In [1]: import numpy as np

In [2]: import numpy.linalg as la

In [3]: np.set_printoptions(precision=1, suppress=True, linewidth=100)

In [4]: mat = np.load("test12.npy")

In [5]: mat
Out[5]: 
array([[-60.6, -60.8,  -0.7],
       [-59.7, -60.9,   1.5],
       [-60.7, -61.9,   2.1],
       [-60.5, -58.8,  -1.4],
       [-59.6, -61.8,   1.1],
       [-60.9, -58.6,  -0.9],
       [-59.4, -61.2,  -1. ],
       [-59.1, -60.2,  -0.9],
       [-60.2, -59.5,   0.8],
       [-61. , -59.5,   0.1],
       [-59.7, -59.4,   1.4],
       [-58.5, -58.6,   0.8],
       [-60.6, -60.1,   0.5],
       [-58.8, -60.3,   0.8],
       [-60. , -60.1,  -0.4],
       [-60.6, -60.1,  -0.8],
       [-59.8, -59.8,   1.1],
       [-60.8, -60.6,  -0.8],
       [-59.2, -60.5,  -1.3],
       [-58.9, -59.5,   0.2],
       [-61. , -58.8,  -0.4],
       [-60.9, -59.9,   0.3],
       [-60.5, -60. ,   1.2],
       [-60. , -58.3,  -1.1]])

In [6]: D = la.norm(mat[:, None] - mat[None], axis=-1)

In [7]: D.shape
Out[7]: (24, 24)

In [8]: np.unravel_index(D.round(6).argmax(), D.shape)
Out[8]: (np.int64(2), np.int64(23))

In [9]: D[5]
Out[9]: 
array([2.2, 3.5, 4.5, 0.7, 4. , 0. , 3. , 2.4, 2. , 1.3, 2.7, 2.9, 2.1, 3.2, 1.8, 1.5, 2.6, 2. ,
       2.6, 2.5, 0.5, 1.8, 2.6, 1. ])

In [10]: x0 = np.array([-2, 3, 2])

In [11]: rhs = mat @ x0

In [12]: la.solve(mat.T @ mat, mat.T @ rhs)
Out[12]: array([-2.,  3.,  2.])

In [13]: la.lstsq(mat, rhs)[0]
Out[13]: array([-2.,  3.,  2.])

In [14]: rng = np.random.default_rng(52666)

In [15]: rhs = rhs + 0.3 * rng.normal(size=24)

In [16]: rhs
Out[16]: 
array([-62.9, -60.3, -60.1, -58.5, -63.6, -55.4, -66.7, -64.5, -56.4, -56.5, -55.5, -56.7, -58.3,
       -61.5, -61.2, -60.4, -57.6, -62.2, -65.7, -60.5, -55.2, -56.8, -56.6, -57.5])

In [17]: b, *_ = la.lstsq(mat, rhs)

In [18]: b.round()
Out[18]: array([-2.,  3.,  2.])

In [19]: print(b)
[-2.   3.   2.1]

In [20]: q, R = la.qr(mat)

In [21]: np.round(q.T @ q, 1) + 0
Out[21]: 
array([[1., 0., 0.],
       [0., 1., 0.],
       [0., 0., 1.]])

In [22]: round(abs(R[0, 0]), 1), round(la.norm(mat[:, 0]), 1)
Out[22]: (np.float64(294.2), np.float64(294.2))

In [23]: np.abs(np.diag(R))
Out[23]: array([294.2,   6.1,   4.7])

In [24]: print(q @ R)
[[-60.6 -60.8  -0.7]
 [-59.7 -60.9   1.5]
 [-60.7 -61.9   2.1]
 [-60.5 -58.8  -1.4]
 [-59.6 -61.8   1.1]
 [-60.9 -58.6  -0.9]
 [-59.4 -61.2  -1. ]
 [-59.1 -60.2  -0.9]
 [-60.2 -59.5   0.8]
 [-61.  -59.5   0.1]
 [-59.7 -59.4   1.4]
 [-58.5 -58.6   0.8]
 [-60.6 -60.1   0.5]
 [-58.8 -60.3   0.8]
 [-60.  -60.1  -0.4]
 [-60.6 -60.1  -0.8]
 [-59.8 -59.8   1.1]
 [-60.8 -60.6  -0.8]
 [-59.2 -60.5  -1.3]
 [-58.9 -59.5   0.2]
 [-61.  -58.8  -0.4]
 [-60.9 -59.9   0.3]
 [-60.5 -60.    1.2]
 [-60.  -58.3  -1.1]]

In [25]: A = np.loadtxt("data.csv", delimiter=",")

In [26]: A
Out[26]: 
array([[ 0., -1.,  0.],
       [ 0.,  0.,  3.],
       [ 0.,  0.,  0.]])

In [27]: # triangular: eigenvalues sit on the diagonal

In [28]: idx = rng.permutation(3)

In [29]: idx
Out[29]: array([1, 2, 0])

In [30]: other = A[idx][:, idx]

In [31]: np.diag(other)
Out[31]: array([0., 0., 0.])

In [32]: other
Out[32]: 
array([[ 0.,  3.,  0.],
       [ 0.,  0.,  0.],
       [-1.,  0.,  0.]])

In [33]: np.allclose(other, A)
Out[33]: False

In [34]: f = np.array([-4, -4, -1])

In [35]: print(np.convolve(A[2], f))
[0. 0. 0. 0. 0.]

In [36]: np.cross(A[2, :3], A[0, :3])
Out[36]: array([ 0.,  0., -0.])

In [37]: print(np.allclose(A, A.T))
False

In [38]: (A + A.T) / 2
Out[38]: 
array([[ 0. , -0.5,  0. ],
       [-0.5,  0. ,  1.5],
       [ 0. ,  1.5,  0. ]])

In [39]: np.allclose(A @ A.T, A.T @ A)
Out[39]: False

In [40]: K = np.loadtxt("a.csv", delimiter=",")

In [41]: K
Out[41]: 
array([[ 0.,  3.,  3.,  2.],
       [-3.,  0., -3., -1.],
       [-3.,  3.,  0., -1.],
       [-2.,  1.,  1.,  0.]])

In [42]: # skew-symmetric

In [43]: q = K.astype(float).copy()

In [44]: for j in range(4):
    ...:     q[:, j] -= q[:, :j] @ (q[:, :j].T @ q[:, j])
    ...:     q[:, j] /= la.norm(q[:, j])
    ...: 

In [45]: q.round(1) + 0
Out[45]: 
array([[ 0. ,  0.8,  0. ,  0.6],
       [-0.6, -0.4, -0.3,  0.6],
       [-0.6,  0.4, -0.3, -0.6],
       [-0.4,  0. ,  0.9,  0. ]])

In [46]: np.round(q.T @ q, 1) + 0
Out[46]: 
array([[1., 0., 0., 0.],
       [0., 1., 0., 0.],
       [0., 0., 1., 0.],
       [0., 0., 0., 1.]])

In [47]: np.round(q.T @ K, 1) + 0
Out[47]: 
array([[ 4.7, -2.3,  1.5,  1.3],
       [ 0. ,  3.7,  3.7,  1.6],
       [ 0. ,  0. ,  1.8,  0.6],
       [ 0. ,  0. ,  0. ,  1.2]])

In [48]: def softmax(z):
    ...:     e = np.exp(z - z.max(axis=-1, keepdims=True))
    ...:     return e / e.sum(axis=-1, keepdims=True)
    ...: 

In [49]: np.round(softmax(K[1]), 1) + 0
Out[49]: array([0. , 0.7, 0. , 0.3])

In [50]: np.round(softmax(K[1] + -3), 1) + 0
Out[50]: array([0. , 0.7, 0. , 0.3])

In [51]: att = K @ K.T / np.sqrt(4)

In [52]: np.round(softmax(att)[1] @ K, 1) + 0
Out[52]: array([-3.,  0., -3., -1.])

In [53]: softmax(att).round(6).argmax(axis=1)
Out[53]: array([0, 1, 2, 2])

In [54]: proj = np.triu(np.array([[1, 1, -3, 3], [0, 0, -3, 3], [3, 1, 5, 5], [4, 0, 1, 2]]), 1) + np.eye(4)

In [55]: other = proj @ K @ la.inv(proj)

In [56]: la.matrix_rank(other)
Out[56]: np.int64(4)

In [57]: np.trace(other), np.trace(K)
Out[57]: (np.float64(0.0), np.float64(0.0))

In [58]: f = np.array([9, -7, -8, -5])

In [59]: other = K + np.outer(f, np.eye(4)[3])

In [60]: la.matrix_rank(la.inv(other) - la.inv(K), tol=1e-8)
Out[60]: np.int64(1)

In [61]: feats = np.load("mat.npy")

In [62]: feats
Out[62]: 
array([[-0.6, -3. , -3.9],
       [ 1. , -3.9,  2.9],
       [-4.9, -0.4,  1.1]])

In [63]: idx = rng.permutation(3)

In [64]: idx
Out[64]: array([1, 2, 0])

In [65]: other = feats[idx][:, idx]

In [66]: other
Out[66]: 
array([[-3.9,  2.9,  1. ],
       [-0.4,  1.1, -4.9],
       [-3. , -3.9, -0.6]])

In [67]: np.allclose(other, feats)
Out[67]: False

In [68]: round(float(la.det(other)), 1), round(la.det(feats[idx]), 1)
Out[68]: (125.0, np.float64(125.0))

In [69]: softmax(feats).sum(axis=1)
Out[69]: array([1., 1., 1.])

In [70]: att = feats @ feats.T / np.sqrt(3)

In [71]: softmax(att).round(6).argmax(axis=1)
Out[71]: array([0, 1, 2])

In [72]: np.round(np.einsum("ij,ji->", feats, feats), 1)
Out[72]: np.float64(47.1)

In [73]: np.kron(np.eye(2, dtype=int), feats)
Out[73]: 
array([[-0.6, -3. , -3.9, -0. , -0. , -0. ],
       [ 1. , -3.9,  2.9,  0. , -0. ,  0. ],
       [-4.9, -0.4,  1.1, -0. , -0. ,  0. ],
       [-0. , -0. , -0. , -0.6, -3. , -3.9],
       [ 0. , -0. ,  0. ,  1. , -3.9,  2.9],
       [-0. , -0. ,  0. , -4.9, -0.4,  1.1]])

In [74]: round(np.abs(la.eigvals(feats)).max(), 1)
Out[74]: np.float64(5.0)

In [75]: np.round(np.trace(feats), 1)
Out[75]: np.float64(-3.5)

In [76]: print(np.sort(np.abs(la.eigvals(feats))))
[5. 5. 5.]

In [77]: F = np.load("dump.npy")

In [78]: F
Out[78]: 
array([[-3, -2, -1],
       [ 0,  1,  2],
       [ 3,  4,  5],
       [ 6,  7,  8]])

In [79]: other = F + rng.integers(-2, 3, (4, 2)) @ rng.integers(-2, 3, (2, 3))

In [80]: other
Out[80]: 
array([[ 2,  1, -5],
       [-2,  1,  6],
       [-1,  2,  9],
       [ 9,  8,  4]])

In [81]: other - F
Out[81]: 
array([[ 5,  3, -4],
       [-2,  0,  4],
       [-4, -2,  4],
       [ 3,  1, -4]])

In [82]: la.matrix_rank(other - F, tol=1e-8)
Out[82]: np.int64(2)
